% python3 -q
>>> import numpy as np
>>> np.set_printoptions(suppress=True, linewidth=140)
>>> arr = np.array([[0.1, 1.5, -0.5],
...     [-0.3, -1.6, 1.1],
...     [-0.6, -0.2, -0.7],
...     [0.6, -0.6, 1.4],
...     [-0.8, 0.8, -1.4],
...     [-2.6, 0.6, 0.4],
...     [0.5, 0.7, -1.5],
...     [-0.5, -0.8, -0.5],
...     [-0.7, -1.1, 1.1],
...     [-1.7, -2.4, -0.3],
...     [0.7, -0.3, -0.9],
...     [0.7, 1.5, -1.2],
...     [1.3, -0.1, -2.2],
...     [0.4, 0.1, -1.7]])
>>> rng = np.random.default_rng(49)
>>> arr[:, 0] = -1 * arr[:, 1] + 0.05 * rng.normal(size=14)
>>> print(arr.round(2))
[[-1.47  1.5  -0.5 ]
 [ 1.67 -1.6   1.1 ]
 [ 0.21 -0.2  -0.7 ]
 [ 0.52 -0.6   1.4 ]
 [-0.79  0.8  -1.4 ]
 [-0.59  0.6   0.4 ]
 [-0.73  0.7  -1.5 ]
 [ 0.72 -0.8  -0.5 ]
 [ 1.1  -1.1   1.1 ]
 [ 2.3  -2.4  -0.3 ]
 [ 0.29 -0.3  -0.9 ]
 [-1.5   1.5  -1.2 ]
 [ 0.22 -0.1  -2.2 ]
 [-0.05  0.1  -1.7 ]]
>>> left, sv, Vh = np.linalg.svd(arr)
>>> print(sv.round(2))
[6.14 3.87 0.14]
>>> print(np.argmax(sv[:-1] / (sv[1:] + 1e-6)) + 1)
2
>>> A2 = left[:, :2] @ np.diag(sv[:2]) @ Vh[:2]
>>> print(round(np.linalg.norm(arr - A2, 2), 2), round(float(sv[2]), 2))
0.14 0.14
>>> print(np.linalg.matrix_rank(A2))
2
>>> d = np.linalg.norm(arr[:, None] - arr[None], axis=-1)
>>> print(np.unravel_index(d.round(6).argmax(), d.shape))
(np.int64(9), np.int64(11))
>>> print(d[1].round(6).argsort(kind="stable")[:4])
[1 8 3 9]
>>> print(np.linalg.matrix_rank(d ** 2))
5
>>> print(d.shape)
(14, 14)
>>> A2 = arr + rng.integers(-2, 3, (14, 2)) @ rng.integers(-2, 3, (2, 3))
>>> print(A2.round(2))
[[-3.47 -0.5  -3.5 ]
 [ 1.67 -3.6   2.1 ]
 [ 2.21  3.8   1.3 ]
 [ 2.52 -2.6   6.4 ]
 [-1.79  2.8  -4.4 ]
 [ 1.41  2.6   3.4 ]
 [-2.73 -1.3  -4.5 ]
 [ 1.72 -0.8   1.5 ]
 [ 3.1  -5.1   7.1 ]
 [ 4.3  -4.4   4.7 ]
 [-1.71 -2.3  -3.9 ]
 [-1.5  -0.5  -0.2 ]
 [-1.78  3.9  -8.2 ]
 [-1.05  4.1  -5.7 ]]
>>> print(np.round(np.linalg.svd(A2 - arr, compute_uv=False), 2) + 0)
[15.85  8.99  0.  ]
>>> print(np.linalg.matrix_rank(A2 - arr, tol=1e-8))
2
>>> print(np.abs(A2 - arr).sum(axis=1))
[ 7.  3.  8.  9.  6.  7.  7.  3. 12.  9.  7.  3. 12.  9.]
>>> feats = np.loadtxt("run15.csv", delimiter=",")
>>> print(feats.round(2))
[[-0.18  1.53  1.12 -1.59  1.29]
 [-2.53 -0.62 -1.44  1.85  1.09]
 [-0.07  2.18  0.68 -2.01  0.75]
 [-2.56  0.35 -2.47  1.39  0.09]
 [-1.99 -1.41  0.42  1.7   2.41]
 [-0.28  1.83  0.61 -1.64  0.89]
 [-3.12 -1.45 -1.8   2.85  1.32]
 [-2.15  1.73 -3.03  0.29 -0.88]
 [-2.29 -3.45  1.87  3.02  4.16]
 [-1.18  2.81 -2.17 -1.23 -0.99]
 [-0.23  1.24  1.31 -1.39  1.54]
 [ 0.9   2.71  2.09 -3.25  1.19]
 [-2.65 -1.59 -0.7   2.44  1.94]
 [-2.73 -0.21 -2.25  1.83  0.48]
 [-3.02  1.05 -4.08  1.49 -1.07]
 [-2.24  0.09 -1.56  1.19  0.67]
 [-0.92 -0.37  1.53  0.11  2.45]
 [-1.63  0.42 -0.68  0.42  0.95]
 [-0.57  1.45  0.41 -1.15  0.98]
 [-2.97  0.81 -3.75  1.57 -0.78]
 [-1.97 -0.15 -0.79  1.04  1.18]
 [-4.41 -1.71 -4.11  4.27  0.3 ]
 [-2.15  2.43 -3.73 -0.06 -1.58]
 [-1.87  0.6  -1.35  0.57  0.52]
 [-1.17 -0.48  1.15  0.41  2.32]
 [-3.64 -0.94 -3.33  3.11  0.31]
 [ 1.27  1.77  3.77 -3.15  2.5 ]]
>>> # rows and columns are dependent
>>> d = np.linalg.norm(feats[:, None] - feats[None], axis=-1)
>>> print(d[:5, :5].round(2))
[[0.   5.35 1.05 5.5  4.94]
 [5.35 0.   5.78 1.8  2.48]
 [1.05 5.78 0.   5.61 5.75]
 [5.5  1.8  5.61 0.   4.16]
 [4.94 2.48 5.75 4.16 0.  ]]
>>> print(np.flatnonzero(d[24] < d.mean() / 2))
[ 4 16 24]
>>> print(np.linalg.matrix_rank(d ** 2))
4
>>> print(d.shape)
(27, 27)
>>> print(np.unravel_index(d.round(6).argmax(), d.shape))
(np.int64(21), np.int64(26))
>>> W0 = np.load("arr.npy")
>>> print(W0)
[[ 3  4  5]
 [ 6  7  8]
 [ 9 10 11]
 [12 13 14]
 [15 16 17]
 [18 19 20]]
>>> # null space of dimension 1
>>> rk = np.linalg.matrix_rank(W0)
>>> print(rk)
2
>>> ns = np.linalg.svd(W0)[2][rk:].T
>>> print(np.round(ns[:, 0] / ns[np.abs(ns[:, 0]).round(6).argmax(), 0], 2))
[-0.5  1.  -0.5]
>>> print(np.round(W0 @ ns, 2) + 0)
[[0.]
 [0.]
 [0.]
 [0.]
 [0.]
 [0.]]
>>> print(np.allclose(W0 @ ns, 0))
True
>>> print([int(np.linalg.matrix_rank(W0[:i])) for i in range(1, len(W0) + 1)])
[1, 2, 2, 2, 2, 2]
>>> print(np.linalg.matrix_rank(W0.T @ W0), np.linalg.matrix_rank(W0 @ W0.T))
2 2
>>> print([int(np.linalg.matrix_rank(np.delete(W0, i, axis=0))) for i in range(6)])
[2, 2, 2, 2, 2, 2]
>>> print(ns.shape)
(3, 1)
>>> print(np.argsort(-np.linalg.norm(W0, axis=0).round(6), kind="stable")[:3])
[2 1 0]
>>> print(np.round(np.linalg.norm(W0, 2) / np.linalg.norm(W0), 2))
1.0
>>> print(np.linalg.cond(W0) > 100)
True
>>> print(np.linalg.matrix_rank(W0, rtol=0.1))
1
>>> r0 = np.array([-1, -3])
>>> print(np.correlate(W0[1], W0[2], "full"))
[ 66 137 212 143  72]
>>> left, sv, Vh = np.linalg.svd(W0)
>>> vecs = Vh[:(sv > 1e-8).sum()]
>>> vec = W0[1] + 5 * W0[3] + rng.integers(2) * np.eye(3)[2]
>>> print(vec)
[66. 72. 78.]
>>> print(np.round(vecs.T @ vecs, 2))
[[ 0.83  0.33 -0.17]
 [ 0.33  0.33  0.33]
 [-0.17  0.33  0.83]]
>>> print(np.linalg.matrix_rank(np.vstack([W0, vec])))
2
>>> q, _ = np.linalg.qr(np.array([[1.6, -0.4, -0.1, 1.1],
...     [1.8, 0.1, -0.6, 0.5],
...     [-0.1, 0.9, -0.3, 0.0],
...     [-1.0, 1.7, -1.5, -1.6]]))
>>> M = q[:, :3]
>>> print(M.round(2))
[[-0.61 -0.07  0.1 ]
 [-0.69 -0.39  0.12]
 [ 0.04 -0.49 -0.87]
 [ 0.38 -0.77  0.47]]
>>> vec = np.array([-7, -5, -6])
>>> y = M @ vec
>>> print(y.round(2))
[ 4.04  6.05  7.37 -1.66]
>>> print(np.round(np.linalg.lstsq(M, y)[0], 2))
[-7. -5. -6.]
>>> y = y + 0.02 * rng.normal(size=4)
>>> print(y.round(2))
[ 4.04  6.06  7.37 -1.66]
>>> b, *_ = np.linalg.lstsq(M, y)
>>> print(b.round())
[-7. -5. -6.]
>>> m1 = np.arange(18).reshape(6, 3) + 5
>>> print(m1)
[[ 5  6  7]
 [ 8  9 10]
 [11 12 13]
 [14 15 16]
 [17 18 19]
 [20 21 22]]
>>> # rank 2
>>> left, sv, Vh = np.linalg.svd(m1)
>>> print(np.argmax(sv[:-1] / (sv[1:] + 1e-6)) + 1)
2
>>> print(sv.round(2) + 0)
[61.35  1.23  0.  ]
>>> A2 = left[:, :2] @ np.diag(sv[:2]) @ Vh[:2]
>>> print(A2.round(2))
[[ 5.  6.  7.]
 [ 8.  9. 10.]
 [11. 12. 13.]
 [14. 15. 16.]
 [17. 18. 19.]
 [20. 21. 22.]]
>>> print(round(np.linalg.norm(m1 - A2) / np.linalg.norm(m1), 2))
0.0
>>> print([round(float(x), 2) for x in np.linalg.svd(m1, compute_uv=False)[:3]])
[61.35, 1.23, 0.0]
>>> print(round(np.trace(np.linalg.pinv(W0) @ W0), 2))
2.0
>>> print(np.unique(W0.round(6), axis=0).shape)
(6, 3)
>>> print(np.abs(np.diag(np.linalg.qr(W0)[1])) > 1e-9)
[ True  True False]
>>> print(np.linalg.lstsq(W0[:-1].T, W0[-1])[2])
2
>>> A = np.load("sample18.npy")
>>> print(A)
[[0 2 1]
 [2 0 2]
 [1 2 0]]
>>> lab = rng.permutation(3)
>>> print(lab)
[1 0 2]
>>> A2 = A[lab][:, lab]
>>> print(np.allclose(A2, A))
False
>>> print(np.trace(A2))
0
>>> print(np.diag(A2))
[0 0 0]
>>> P = np.triu(np.array([[0, -2, 0], [3, 2, 3], [2, 2, 1]]), 1) + np.eye(3)
>>> A2 = P @ A @ np.linalg.inv(P)
>>> print(np.linalg.matrix_rank(A2))
3
>>> E = np.load("test7.npy")
>>> print(E)
[[-2.  0.  0.]
 [ 0. -2.  0.]
 [ 0.  0. -2.]]
>>> # triangular
>>> ang = np.radians(135)
>>> r_ = np.eye(3)
>>> r_[2, 2] = r_[0, 0] = np.cos(ang)
>>> r_[2, 0], r_[0, 2] = -np.sin(ang), np.sin(ang)
>>> print(r_.round(2))
[[-0.71  0.    0.71]
 [ 0.    1.    0.  ]
 [-0.71  0.   -0.71]]
>>> A2 = E @ r_.T
>>> print(np.round(np.abs(A2 - E).max(axis=0), 2))
[3.41 0.   3.41]
>>> print(np.allclose(np.linalg.norm(E, axis=1), np.linalg.norm(A2, axis=1)))
True
>>> print(round(float(np.linalg.det(r_)), 2), round(float(np.trace(r_)), 2))
1.0 -0.41
>>> print(A2.round(2))
[[ 1.41  0.    1.41]
 [ 0.   -2.    0.  ]
 [-1.41  0.    1.41]]
>>> print(np.round(np.linalg.pinv(A2), 2))
[[ 0.35  0.   -0.35]
 [ 0.   -0.5   0.  ]
 [ 0.35  0.    0.35]]
>>> print(A2[:, 1] @ A2[:, 0])
0.0
>>> print(np.round(A2 @ A2.T, 2) + 0)
[[4. 0. 0.]
 [0. 4. 0.]
 [0. 0. 4.]]
>>> P = np.triu(np.array([[1, 7, 7], [-7, -9, 4], [-9, 7, 7]]), 1) + np.eye(3)
>>> A2 = P @ E @ np.linalg.inv(P)
>>> print(np.trace(A2), np.trace(E))
-6.0 -6.0
>>> print(round(np.linalg.det(A2), 2))
-8.0
>>> print(np.linalg.matrix_rank(E - E[0, 0] * np.eye(3)))
0
>>> print(E @ E)
[[4. 0. 0.]
 [0. 4. 0.]
 [0. 0. 4.]]
>>> print(np.round(np.sort(np.linalg.eigvals(E)), 2))
[-2. -2. -2.]
>>> lab = rng.permutation(3)
>>> print(lab)
[1 0 2]
>>> A2 = E[lab][:, lab]
>>> print(A2)
[[-2.  0.  0.]
 [ 0. -2.  0.]
 [ 0.  0. -2.]]
>>> print(np.round(np.sort(np.abs(np.linalg.eigvals(A2))), 2))
[2. 2. 2.]
>>> print(np.allclose(A2, E))
True
>>> print(np.trace(A2))
-6.0
>>> ang = rng.uniform(0, 2 * np.pi, 15)
>>> q, _ = np.linalg.qr(np.array([[1.1, 1.2], [0.0, -0.2], [1.0, 1.3]]))
>>> X = 10 * np.c_[np.cos(ang), np.sin(ang)] @ q.T
>>> print(X.round(2))
[[ 4.7  -3.62  8.05]
 [ 6.75  7.24 -1.43]
 [-2.23 -7.68  6.  ]
 [ 2.46 -5.49  7.98]
 [-7.28  0.23 -6.86]
 [-6.04 -7.59  2.44]
 [ 8.33  2.56  4.9 ]
 [ 7.98  1.32  5.88]
 [-4.64  3.68 -8.06]
 [ 4.29 -4.01  8.09]
 [-7.69 -6.39 -0.31]
 [-2.79  5.26 -8.04]
 [-2.17 -7.67  6.04]
 [ 5.69  7.7  -2.89]
 [ 3.21  7.85 -5.29]]
>>> # rank 2
>>> print(np.all(np.linalg.eigvalsh(E) > 0))
False
>>> print(round(np.linalg.eigvalsh(E).min(), 2))
-2.0
>>> rk = np.linalg.matrix_rank(X)
>>> print(rk)
2
>>> ns = np.linalg.svd(X)[2][rk:].T
>>> print(np.allclose(X @ ns, 0))
True
>>> print([int(np.linalg.matrix_rank(X[:i])) for i in range(1, len(X) + 1)])
[1, 2, 2, 2, 2, 2, 2, 2, 2, 2, 2, 2, 2, 2, 2]
>>> print(np.round(ns[:, 0] / ns[np.abs(ns[:, 0]).round(6).argmax(), 0], 2))
[-0.87  1.    0.96]
>>> print(np.round(ns @ ns.T, 2))
[[ 0.28 -0.33 -0.31]
 [-0.33  0.37  0.36]
 [-0.31  0.36  0.34]]
>>> print(np.round(X @ ns, 2) + 0)
[[0.]
 [0.]
 [0.]
 [0.]
 [0.]
 [0.]
 [0.]
 [0.]
 [0.]
 [0.]
 [0.]
 [0.]
 [0.]
 [0.]
 [0.]]
>>> print([int(np.linalg.matrix_rank(X[:, :j + 1])) for j in range(3)])
[1, 2, 2]
>>> left, sv, Vh = np.linalg.svd(X)
>>> vecs = Vh[:(sv > 1e-8).sum()]
>>> vec = X[1] + -2 * X[9] + rng.integers(2) * np.eye(3)[0]
>>> print(vec.round(2))
[ -0.83  15.26 -17.62]
>>> print(np.linalg.matrix_rank(np.vstack([X, vec])))
3
>>> print(np.allclose(vecs.T @ vecs @ vec, vec))
False
>>> print(np.round(np.linalg.norm(vec - vecs.T @ vecs @ vec), 2))
0.53
>>> print(np.round(np.diag(vecs.T @ vecs), 2))
[0.72 0.63 0.66]
